$ ipython --no-banner

In [1]: import numpy as np

In [2]: np.set_printoptions(suppress=True, linewidth=120)

In [3]: arr, _ = np.linalg.qr(np.array([[-0.2, -0.5, -2.2, -1.6, -0.1],
   ...:     [0.9, -1.3, 2.1, -1.3, 0.5],
   ...:     [0.1, 0.1, -1.2, 1.9, 1.6],
   ...:     [-0.5, 0.2, -1.0, 0.3, -1.0],
   ...:     [1.2, 1.2, -0.4, -0.2, 0.3]]))

In [4]: print(arr.round(2))
[[-0.13 -0.26 -0.86  0.4  -0.13]
 [ 0.56 -0.76  0.08 -0.05  0.31]
 [ 0.06  0.05 -0.44 -0.9  -0.03]
 [-0.31  0.14 -0.13  0.02  0.93]
 [ 0.75  0.58 -0.22  0.19  0.13]]

In [5]: # keeps lengths

In [6]: x = np.array([-2, -1, 0, -1, 1])

In [7]: target = arr @ x

In [8]: beta, lr = np.zeros(5), 1 / np.linalg.norm(arr, 2) ** 2

In [9]: for i in range(6):
   ...:     beta -= lr * arr.T @ (arr @ beta - target)
   ...:     if i % 1 == 0: print(i, round(np.linalg.norm(arr @ beta - target), 2))
   ...: 
0 0.0
1 0.0
2 0.0
3 0.0
4 0.0
5 0.0

In [10]: print(np.round(np.linalg.cond(arr), 2))
1.0

In [11]: x = np.array([0, -5, -1, 5, 5])

In [12]: target = arr @ x

In [13]: print(target.round(2))
[ 3.5   5.04 -4.43  4.18 -1.09]

In [14]: print(np.round(np.linalg.solve(arr, target + arr[:, 0]), 2))
[ 1. -5. -1.  5.  5.]

In [15]: print(np.round(np.linalg.solve(arr, 5 * target), 2) + 0)
[  0. -25.  -5.  25.  25.]

In [16]: F = np.array([[0, 0, 4], [0, 0, 0], [1, 0, 0]])

In [17]: U, sig, Vh = np.linalg.svd(F)

In [18]: print(sig)
[4. 1. 0.]

In [19]: Y = U[:, :2] @ np.diag(sig[:2]) @ Vh[:2]

In [20]: print(round(np.linalg.norm(F - Y) / np.linalg.norm(F), 2))
0.0

In [21]: M = np.loadtxt("block15.csv", delimiter=",")

In [22]: print(M)
[[5. 0. 0.]
 [1. 2. 0.]
 [2. 1. 3.]]

In [23]: # triangular

In [24]: P = np.triu(np.array([[0, -2, 0], [-1, 2, -2], [1, -2, 0]]), 1) + np.eye(3)

In [25]: Y = P @ M @ np.linalg.inv(P)

In [26]: print(Y)
[[  3.   2.   4.]
 [ -3.  -6. -18.]
 [  2.   5.  13.]]

In [27]: print(round(np.linalg.det(Y), 2))
30.0

In [28]: print(np.round(np.poly(Y), 2))
[  1. -10.  31. -30.]

In [29]: print(np.linalg.matrix_rank(Y))
3

In [30]: print(np.trace(Y), np.trace(M))
10.0 10.0

In [31]: W0 = np.array([[1, 0, 0, 0], [3, 1, 0, 0], [0, -1, 1, 0], [-1, 2, -1, 1]])

In [32]: U, sig, Vh = np.linalg.svd(W0, full_matrices=False)

In [33]: print(np.round(U.T @ W0 @ Vh.T, 2) + 0)
[[3.36 0.   0.   0.  ]
 [0.   2.88 0.   0.  ]
 [0.   0.   0.64 0.  ]
 [0.   0.   0.   0.16]]

In [34]: print(np.round(np.sqrt((sig ** 2).sum()), 2), np.round(np.linalg.norm(W0), 2))
4.47 4.47

In [35]: print(np.round(np.cumsum(sig ** 2) / np.sum(sig ** 2), 2))
[0.56 0.98 1.   1.  ]

In [36]: print(np.abs(U[:, 0]).round(6).argmax())
1

In [37]: print(np.round(np.abs(Vh[0]), 2))
[0.99 0.11 0.08 0.08]

In [38]: print(W0 @ W0)
[[ 1  0  0  0]
 [ 6  1  0  0]
 [-3 -2  1  0]
 [ 4  5 -2  1]]

In [39]: print(np.round(np.sort(np.linalg.eigvals(W0)), 2))
[1. 1. 1. 1.]

In [40]: print(np.prod(np.diag(W0)), np.round(np.linalg.det(W0), 2))
1 1.0

In [41]: vals, vecs = np.linalg.eig(W0)

In [42]: print(np.round(np.sort(np.linalg.eigvals(W0.T)), 2))
[1. 1. 1. 1.]

In [43]: print(np.round(np.sort(np.linalg.eigvals(W0 @ W0)), 2))
[1. 1. 1. 1.]

In [44]: print(W0 @ vecs[:, 0] - vals[0] * vecs[:, 0])
[0. 0. 0. 0.]

In [45]: ang = np.radians(180)

In [46]: R = np.eye(4)

In [47]: R[3, 3] = R[0, 0] = np.cos(ang)

In [48]: R[3, 0], R[0, 3] = -np.sin(ang), np.sin(ang)

In [49]: print(R.round(2) + 0)
[[-1.  0.  0.  0.]
 [ 0.  1.  0.  0.]
 [ 0.  0.  1.  0.]
 [ 0.  0.  0. -1.]]

In [50]: Y = W0 @ R.T

In [51]: print(round(np.linalg.det(R), 2), np.trace(R))
1.0 0.0

In [52]: print(Y.round(2) + 0)
[[-1.  0.  0.  0.]
 [-3.  1.  0.  0.]
 [ 0. -1.  1.  0.]
 [ 1.  2. -1. -1.]]

In [53]: print(np.allclose(np.linalg.norm(W0, axis=1), np.linalg.norm(Y, axis=1)))
True

In [54]: K = np.array([[0, 3, 0], [0, 0, 2], [0, 0, 0]])

In [55]: print(K)
[[0 3 0]
 [0 0 2]
 [0 0 0]]

In [56]: # triangular

In [57]: U, sig, Vh = np.linalg.svd(K)

In [58]: vecs = Vh[:(sig > 1e-8).sum()]

In [59]: rng = np.random.default_rng(944)

In [60]: x = K[1] + -2 * K[2] + rng.integers(2) * np.eye(3)[2]

In [61]: print(x)
[0. 0. 2.]

In [62]: print(np.allclose(vecs.T @ vecs @ x, x))
True

In [63]: print(np.linalg.matrix_rank(np.vstack([K, x])))
2

In [64]: print(round(np.linalg.norm(W0) ** 2 / np.linalg.norm(W0, 2) ** 2, 2))
1.77

In [65]: print(round(float(np.linalg.norm(W0, "nuc")), 2))
7.04

In [66]: print(round(float(np.linalg.norm(W0, 2)), 2))
3.36

In [67]: print(np.round(np.linalg.norm(W0, 1), 2), round(np.linalg.norm(W0, np.inf), 2))
5.0 5.0

In [68]: print(np.linalg.norm(W0, axis=1).argmax())
1

In [69]: q, _ = np.linalg.qr(np.array([[-0.6, -1.2, -0.5, 0.8],
    ...:     [-1.2, -1.2, -1.6, 1.3],
    ...:     [1.2, -0.6, -1.6, -0.1],
    ...:     [1.2, 0.5, 0.1, -0.3]]))

In [70]: m1 = q[:, :4]

In [71]: print(m1.round(2))
[[-0.28 -0.58 -0.75  0.16]
 [-0.55 -0.42  0.61  0.38]
 [ 0.55 -0.7   0.26 -0.38]
 [ 0.55 -0.01 -0.02  0.83]]

In [72]: # columns are unit length and at right angles

In [73]: z = rng.permutation(3)

In [74]: print(z)
[2 1 0]

In [75]: Y = M[z][:, z]

In [76]: print(np.trace(Y))
10.0

In [77]: print(np.allclose(Y, M))
False

In [78]: print(np.round(np.linalg.det(Y), 2), round(float(np.linalg.det(M[z])), 2))
30.0 -30.0

In [79]: data = np.array([[-0.3, 4.0, 1.7],
    ...:     [0.0, 9.0, -0.9],
    ...:     [1.6, 4.0, 1.3],
    ...:     [0.7, 0.0, -0.1]])

In [80]: # column 1 is much longer than the rest

In [81]: Y = np.array([[0, 1], [2, -2]])

In [82]: cent = np.kron(Y, data)

In [83]: print(cent)
[[ -0.    0.    0.   -0.3   4.    1.7]
 [  0.    0.   -0.    0.    9.   -0.9]
 [  0.    0.    0.    1.6   4.    1.3]
 [  0.    0.   -0.    0.7   0.   -0.1]
 [ -0.6   8.    3.4   0.6  -8.   -3.4]
 [  0.   18.   -1.8  -0.  -18.    1.8]
 [  3.2   8.    2.6  -3.2  -8.   -2.6]
 [  1.4   0.   -0.2  -1.4  -0.    0.2]]

In [84]: print(np.linalg.matrix_rank(cent))
6

In [85]: print(np.round(np.linalg.norm(cent, 2), 2), round(float(np.linalg.norm(Y, 2) * np.linalg.norm(data, 2)), 2))
31.1 31.1

In [86]: Y = np.c_[cent[:, :5] @ np.array([[0, -1, -2, -2, -1],
    ...:     [2, -2, -2, -2, 0],
    ...:     [-1, -1, 1, 1, -1],
    ...:     [2, 1, 0, -1, 1],
    ...:     [2, 2, 2, 0, 0]]), np.array([-4, 5, 4, 2, 0, -2, -2, -2])]

In [87]: print(Y.round(2))
[[  7.4   7.7   8.    0.3  -0.3  -4. ]
 [ 18.   18.   18.    0.    0.    5. ]
 [ 11.2   9.6   8.   -1.6   1.6   4. ]
 [  1.4   0.7   0.   -0.7   0.7   2. ]
 [ -2.2 -34.2 -27.4 -12.   -2.2   0. ]
 [  1.8 -70.2 -73.8 -37.8   1.8  -2. ]
 [ -9.  -41.  -35.8 -16.6  -9.   -2. ]
 [ -2.6  -2.6  -3.   -1.6  -2.6  -2. ]]

In [88]: print(np.linalg.matrix_rank(np.c_[cent, Y]))
7

In [89]: print(np.linalg.matrix_rank(Y))
6

In [90]: z = rng.permutation(4)

In [91]: print(z)
[1 2 3 0]

In [92]: Y = W0[z][:, z]

In [93]: print(Y)
[[ 1  0  0  3]
 [-1  1  0  0]
 [ 2 -1  1 -1]
 [ 0  0  0  1]]

In [94]: print(np.round(np.sort(np.abs(np.linalg.eigvals(Y))), 2))
[1. 1. 1. 1.]

In [95]: print(np.round(np.linalg.det(Y), 2), round(float(np.linalg.det(W0[z])), 2))
1.0 -1.0

In [96]: print(np.diag(Y))
[1 1 1 1]

In [97]: x = np.array([2, 2, -2])

In [98]: print(np.sign((data @ x).round(6)))
[1. 1. 1. 1.]

In [99]: f = np.array([1, 2, 3, 3, 2])

In [100]: X = f[np.abs(np.subtract.outer(np.arange(5), np.arange(5)))]

In [101]: print(X)
[[1 2 3 3 2]
 [2 1 2 3 3]
 [3 2 1 2 3]
 [3 3 2 1 2]
 [2 3 3 2 1]]

In [102]: # symmetric, so the eigenvalues are real

In [103]: T = np.stack([X, 3 * X, X[::-1]])

In [104]: print(np.linalg.matrix_rank(T.reshape(3, -1)))
2

In [105]: print(np.round(np.linalg.norm(T, axis=(1, 2)), 2))
[11.62 34.86 11.62]

In [106]: x = np.array([4, -3, 5, 4, -3])

In [107]: print(X * x)
[[ 4 -6 15 12 -6]
 [ 8 -3 10 12 -9]
 [12 -6  5  8 -9]
 [12 -9 10  4 -6]
 [ 8 -9 15  8 -3]]

In [108]: print(np.einsum("ij,j->i", X, x))
[19 18 10 11 19]

In [109]: print((X * x).sum(axis=1))
[19 18 10 11 19]

In [110]: print(X @ (2 * x))
[38 36 20 22 38]

In [111]: print(np.sign((X @ x).round(6)))
[1 1 1 1 1]

In [112]: Y = X + rng.integers(-2, 3, (5, 3)) @ rng.integers(-2, 3, (3, 5))

In [113]: print(Y)
[[ 7  0  9  9  2]
 [ 2  2  2 -3  6]
 [ 5  0  1  4  3]
 [ 4  2  1 -2  4]
 [ 8 -3  1  0  5]]

In [114]: print(np.abs(Y - X).sum(axis=1))
[20 10  6  8 20]

In [115]: print(np.round(np.linalg.svd(Y - X, compute_uv=False), 2) + 0)
[12.1  10.68  4.66  0.    0.  ]

In [116]: print(Y - X)
[[ 6 -2  6  6  0]
 [ 0  1  0 -6  3]
 [ 2 -2  0  2  0]
 [ 1 -1 -1 -3  2]
 [ 6 -6 -2 -2  4]]

In [117]: T = np.stack([Y, 2 * Y, Y[::-1]])

In [118]: print(np.linalg.matrix_rank(T.reshape(3, -1)))
2

In [119]: print(np.linalg.matrix_rank(T))
[5 5 5]

In [120]: print(np.round(np.linalg.norm(T, axis=(1, 2)), 2))
[21.52 43.03 21.52]

In [121]: Y = X / np.linalg.norm(X, axis=1, keepdims=True)

In [122]: cov = Y @ Y.T

In [123]: print((cov - 2 * np.eye(5)).round(6).argmax(axis=1))
[1 0 1 2 0]

In [124]: print(np.round(np.degrees(np.arccos(np.clip(cov[3, 4], -1, 1))), 2))
22.19

In [125]: print(cov.round(2))
[[1.   0.93 0.81 0.81 0.93]
 [0.93 1.   0.93 0.81 0.81]
 [0.81 0.93 1.   0.93 0.81]
 [0.81 0.81 0.93 1.   0.93]
 [0.93 0.81 0.81 0.93 1.  ]]
